$ python3 -q
>>> import numpy as np
>>> np.set_printoptions(precision=3, suppress=True, linewidth=200)
>>> feats = np.load("arr.npy")
>>> feats
array([[-2., -1., -1.,  2.],
       [-1., -2.,  1., -2.],
       [-1.,  1., -2., -2.],
       [ 2., -2., -2.,  1.]])
>>> # symmetric, so the eigenvalues are real
>>> ev, V = np.linalg.eig(feats)
>>> np.sort(np.linalg.eigvals(feats.T))
array([-3., -3., -3.,  4.])
>>> np.round(feats @ V[:, 0] - ev[0] * V[:, 0], 3) + 0
array([0., 0., 0., 0.])
>>> np.round(np.prod(ev), 3)
np.float64(-108.0)
>>> (feats + feats.T) / 2
array([[-2., -1., -1.,  2.],
       [-1., -2.,  1., -2.],
       [-1.,  1., -2., -2.],
       [ 2., -2., -2.,  1.]])
>>> np.sort(np.abs(np.linalg.eigvals(feats)))
array([3., 3., 3., 4.])
>>> (feats - feats.T) / 2
array([[0., 0., 0., 0.],
       [0., 0., 0., 0.],
       [0., 0., 0., 0.],
       [0., 0., 0., 0.]])
>>> np.linalg.matrix_power(feats, 4)
array([[106., -25., -25.,  50.],
       [-25., 106.,  25., -50.],
       [-25.,  25., 106., -50.],
       [ 50., -50., -50., 181.]])
>>> ev, V = np.linalg.eigh(feats)
>>> vec = np.array([2, 2, 1, 1])
>>> np.abs(feats).sum(axis=1).max(), np.round(np.abs(ev).max(), 3)
(np.float64(7.0), np.float64(4.0))
>>> vec @ feats @ vec
np.float64(-29.0)
>>> V * np.abs(ev) @ V.T
array([[ 3.143, -0.143, -0.143,  0.286],
       [-0.143,  3.143,  0.143, -0.286],
       [-0.143,  0.143,  3.143, -0.286],
       [ 0.286, -0.286, -0.286,  3.571]])
>>> A2 = np.array([[3, -2, 3], [-2, 0, 1]])
>>> X = A2.T @ A2
>>> X
array([[13, -6,  7],
       [-6,  4, -6],
       [ 7, -6, 10]])
>>> # symmetric, so the eigenvalues are real
>>> A2 = np.array([[-2, -2], [-1, -1], [2, -3]])
>>> X @ A2
array([[ -6, -41],
       [ -4,  26],
       [ 12, -38]])
>>> ev, V = np.linalg.eigh(X)
>>> vec = np.array([-2, -1, 3])
>>> round(float(vec @ X @ vec / (vec @ vec)), 3), round(float(ev[0]), 3), round(ev[-1], 3)
(5.286, -0.0, np.float64(22.514))
>>> (np.sign(V[:, -1].round(6)) == np.sign(V[0, -1].round(6))).astype(int)
array([1, 0, 1])
>>> E = np.loadtxt("mat.csv", delimiter=",")
>>> E
array([[-1.,  0.,  0.,  0.],
       [-2., -3.,  0.,  0.],
       [ 3.,  3.,  2.,  0.],
       [-1., -2., -2., -2.]])
>>> # triangular: eigenvalues sit on the diagonal
>>> A2 = np.array([[4, 0], [4, 4], [5, 4], [2, 5]])
>>> np.einsum("ij,ij->i", feats, feats)
array([10., 10., 10., 13.])
>>> np.linalg.matrix_rank(np.vstack([feats, A2.T]))
np.int64(4)
>>> def softmax(z):
...     e = np.exp(z - z.max(axis=-1, keepdims=True))
...     return e / e.sum(axis=-1, keepdims=True)
... 
>>> softmax(E).sum(axis=1)
array([1., 1., 1., 1.])
>>> np.round(softmax(10 * E[0]), 3) + 0
array([0.   , 0.333, 0.333, 0.333])
>>> softmax(E[0] + 2)
array([0.109, 0.297, 0.297, 0.297])
>>> att = E @ E.T / np.sqrt(4)
>>> np.round(softmax(att), 3) + 0
array([[0.264, 0.436, 0.036, 0.264],
       [0.004, 0.921, 0.   , 0.076],
       [0.   , 0.   , 1.   , 0.   ],
       [0.002, 0.076, 0.   , 0.922]])
>>> m1 = np.array([[1, -2, 4, -8], [1, -1, 1, -1], [1, 0, 0, 0]])
>>> A2 = np.array([[-2, -2, 2], [-5, -5, -3]])
>>> C = np.kron(A2, m1)
>>> np.linalg.matrix_rank(C)
np.int64(6)
>>> round(float(np.linalg.norm(C, 2)), 3), np.round(np.linalg.norm(A2, 2) * np.linalg.norm(m1, 2), 3)
(74.247, np.float64(74.247))
>>> J = np.load("run12.npy")
>>> J
array([[-0.375,  1.613, -2.502],
       [-0.733, -2.413,  1.624],
       [-1.22 , -2.555,  0.993],
       [ 1.966,  1.021,  2.023],
       [-2.043, -1.441, -1.658],
       [ 1.728,  2.452, -0.042],
       [-2.024, -1.975, -1.001],
       [ 1.763,  0.424,  2.39 ],
       [-0.637, -2.368,  1.728],
       [-0.533,  1.452, -2.571],
       [-1.685, -2.478,  0.142],
       [-1.972, -1.047, -2.003]])
>>> # rows and columns are dependent
>>> np.linalg.eigvals(feats)
array([-3.,  4., -3., -3.])
>>> np.einsum("ii->", feats)
np.float64(-5.0)
>>> np.kron(np.eye(2, dtype=int), feats)
array([[-2., -1., -1.,  2., -0., -0., -0.,  0.],
       [-1., -2.,  1., -2., -0., -0.,  0., -0.],
       [-1.,  1., -2., -2., -0.,  0., -0., -0.],
       [ 2., -2., -2.,  1.,  0., -0., -0.,  0.],
       [-0., -0., -0.,  0., -2., -1., -1.,  2.],
       [-0., -0.,  0., -0., -1., -2.,  1., -2.],
       [-0.,  0., -0., -0., -1.,  1., -2., -2.],
       [ 0., -0., -0.,  0.,  2., -2., -2.,  1.]])
>>> np.poly(feats)
array([   1.,    5.,   -9.,  -81., -108.])
>>> round(np.linalg.det(feats.T), 3)
np.float64(-108.0)
